$ python -q
>>> import numpy as np
>>> np.set_printoptions(precision=4, suppress=True, linewidth=100, legacy="1.25")
>>> rnd = lambda a: np.round(a, 4) + 0
>>> rng = np.random.default_rng(990249)
>>> W0 = (rng.random((10, 10)) < 0.3) + np.eye(10)
>>> W0 /= W0.sum(axis=1, keepdims=True)
>>> rnd(W0)
array([[0.5   , 0.    , 0.    , 0.    , 0.    , 0.    , 0.    , 0.5   , 0.    , 0.    ],
       [0.    , 1.    , 0.    , 0.    , 0.    , 0.    , 0.    , 0.    , 0.    , 0.    ],
       [0.    , 0.2   , 0.4   , 0.    , 0.    , 0.    , 0.2   , 0.2   , 0.    , 0.    ],
       [0.2   , 0.    , 0.2   , 0.4   , 0.2   , 0.    , 0.    , 0.    , 0.    , 0.    ],
       [0.25  , 0.    , 0.    , 0.    , 0.5   , 0.    , 0.    , 0.    , 0.25  , 0.    ],
       [0.    , 0.    , 0.    , 0.    , 0.    , 1.    , 0.    , 0.    , 0.    , 0.    ],
       [0.    , 0.    , 0.    , 0.5   , 0.    , 0.    , 0.5   , 0.    , 0.    , 0.    ],
       [0.    , 0.    , 0.    , 0.    , 0.    , 0.    , 0.2   , 0.4   , 0.2   , 0.2   ],
       [0.    , 0.    , 0.    , 0.3333, 0.    , 0.    , 0.    , 0.3333, 0.3333, 0.    ],
       [0.    , 0.    , 0.    , 0.    , 0.    , 0.3333, 0.    , 0.3333, 0.    , 0.3333]])
>>> # rows sum to 1
>>> x0 = np.array([-3, 3, -4, 5, -1, 5, 3, -2, -1, -4])
>>> rnd((W0 * x0).sum(axis=1))
array([-2.5   ,  3.    , -0.8   ,  0.4   , -1.5   ,  5.    ,  4.    , -1.2   ,  0.6667, -0.3333])
>>> other = W0 + rng.integers(-2, 3, (10, 9)) @ rng.integers(-2, 3, (9, 10))
>>> rnd(other)
array([[  0.5   , -17.    ,   4.    , -10.    ,   9.    ,  -6.    ,  -6.    ,   2.5   ,  -7.    ,
          2.    ],
       [ -7.    ,   1.    ,  -8.    ,  -7.    ,  -6.    ,   0.    , -12.    ,   1.    , -11.    ,
          2.    ],
       [ -1.    ,   1.2   ,  -4.6   ,   0.    ,  -1.    ,   2.    ,  -4.8   ,   4.2   ,   3.    ,
          0.    ],
       [  0.2   ,  -6.    ,   6.2   ,  -5.6   ,   2.2   ,   5.    ,   0.    ,   1.    ,   4.    ,
         -6.    ],
       [  1.25  ,   1.    ,   5.    ,   2.    ,   8.5   ,   2.    ,   6.    ,  -5.    ,   1.25  ,
         -4.    ],
       [  7.    ,  -3.    ,   4.    ,   2.    ,   0.    ,   4.    ,   8.    ,   2.    ,  12.    ,
          0.    ],
       [  4.    ,  -1.    ,  10.    ,   7.5   , -10.    ,  -1.    ,   4.5   ,   3.    ,   7.    ,
          8.    ],
       [  0.    ,  -5.    ,  -4.    ,   3.    ,  -2.    ,  -7.    ,   1.2   ,   8.4   ,   6.2   ,
          2.2   ],
       [  3.    ,  11.    ,  -3.    ,   5.3333,  -2.    ,  -2.    ,   4.    ,   1.3333,   2.3333,
         -4.    ],
       [  2.    ,  -3.    ,  -1.    ,   7.    ,  -7.    ,  -5.6667,   3.    ,   7.3333,   5.    ,
          9.3333]])
>>> other - W0
array([[  0., -17.,   4., -10.,   9.,  -6.,  -6.,   2.,  -7.,   2.],
       [ -7.,   0.,  -8.,  -7.,  -6.,   0., -12.,   1., -11.,   2.],
       [ -1.,   1.,  -5.,   0.,  -1.,   2.,  -5.,   4.,   3.,   0.],
       [  0.,  -6.,   6.,  -6.,   2.,   5.,   0.,   1.,   4.,  -6.],
       [  1.,   1.,   5.,   2.,   8.,   2.,   6.,  -5.,   1.,  -4.],
       [  7.,  -3.,   4.,   2.,   0.,   3.,   8.,   2.,  12.,   0.],
       [  4.,  -1.,  10.,   7., -10.,  -1.,   4.,   3.,   7.,   8.],
       [  0.,  -5.,  -4.,   3.,  -2.,  -7.,   1.,   8.,   6.,   2.],
       [  3.,  11.,  -3.,   5.,  -2.,  -2.,   4.,   1.,   2.,  -4.],
       [  2.,  -3.,  -1.,   7.,  -7.,  -6.,   3.,   7.,   5.,   9.]])
>>> np.abs(other - W0).sum(axis=1)
array([63., 54., 22., 36., 35., 41., 55., 38., 37., 50.])
>>> blk = np.stack([other, 5 * other, other[::-1]])
>>> np.linalg.matrix_rank(blk)
array([10, 10, 10])
>>> rnd(np.einsum("bij,cij->bc", blk, blk))
array([[ 3014.2817, 15071.4083,   -73.1933],
       [15071.4083, 75357.0417,  -365.9667],
       [  -73.1933,  -365.9667,  3014.2817]])
>>> np.linalg.matrix_rank(blk.reshape(3, -1))
2
>>> other = W0 / np.sqrt((W0 ** 2).mean(axis=1, keepdims=True))
>>> rnd(np.linalg.norm(other, axis=1))
array([3.1623, 3.1623, 3.1623, 3.1623, 3.1623, 3.1623, 3.1623, 3.1623, 3.1623, 3.1623])
>>> rnd(other[6])
array([0.    , 0.    , 0.    , 2.2361, 0.    , 0.    , 2.2361, 0.    , 0.    , 0.    ])
>>> np.linalg.matrix_rank(other) == np.linalg.matrix_rank(W0)
True
>>> lab = rng.permutation(10)
>>> lab
array([6, 7, 3, 8, 2, 4, 9, 5, 0, 1])
>>> other = W0[lab][:, lab]
>>> np.allclose(other, W0)
False
>>> rnd(np.sort(np.abs(np.linalg.eigvals(other))))
array([0.0311, 0.355 , 0.4074, 0.4074, 0.4537, 0.5269, 0.5269, 0.9617, 1.    , 1.    ])
>>> J = np.load("a.npy")
>>> J
array([[  5,   5,  -4,  -2,   4,  -5,  -4,  -5,   2,  -5],
       [ -2,   4,   2,  -2,   4,  -4,  -2,  -5,   3,  -3],
       [  2,   0,   0,  -3,   1,  -2,   0,   4,  -1,   5],
       [  2,  -1,  -5,   5,   4,  -4,  -3,   0,  -4,   5],
       [ -5,  -5,  -3,  -2,  -4,   1,  -3,  -3,   4,  -4],
       [  1,   1,  -3,   4,   5,  -3,   1,   3,   2,   4],
       [  5,  -4,  -3,   5,  -4,   1,   4,   5,   0,   0],
       [ -1,  17,   2,  -8,  16, -17, -10, -20,  11, -14]])
>>> r0, g = J[2], J[3]
>>> r0 @ r0
60
>>> pr = (r0 @ g) / (r0 @ r0) * r0
>>> np.outer(r0, g)
array([[  4,  -2, -10,  10,   8,  -8,  -6,   0,  -8,  10],
       [  0,   0,   0,   0,   0,   0,   0,   0,   0,   0],
       [  0,   0,   0,   0,   0,   0,   0,   0,   0,   0],
       [ -6,   3,  15, -15, -12,  12,   9,   0,  12, -15],
       [  2,  -1,  -5,   5,   4,  -4,  -3,   0,  -4,   5],
       [ -4,   2,  10, -10,  -8,   8,   6,   0,   8, -10],
       [  0,   0,   0,   0,   0,   0,   0,   0,   0,   0],
       [  8,  -4, -20,  20,  16, -16, -12,   0, -16,  20],
       [ -2,   1,   5,  -5,  -4,   4,   3,   0,   4,  -5],
       [ 10,  -5, -25,  25,  20, -20, -15,   0, -20,  25]])
>>> pr
array([ 1. ,  0. ,  0. , -1.5,  0.5, -1. ,  0. ,  2. , -0.5,  2.5])
>>> (g - pr) @ r0
0.0
>>> rnd(np.linalg.norm(r0 + g) ** 2 + np.linalg.norm(r0 - g) ** 2)
394.0
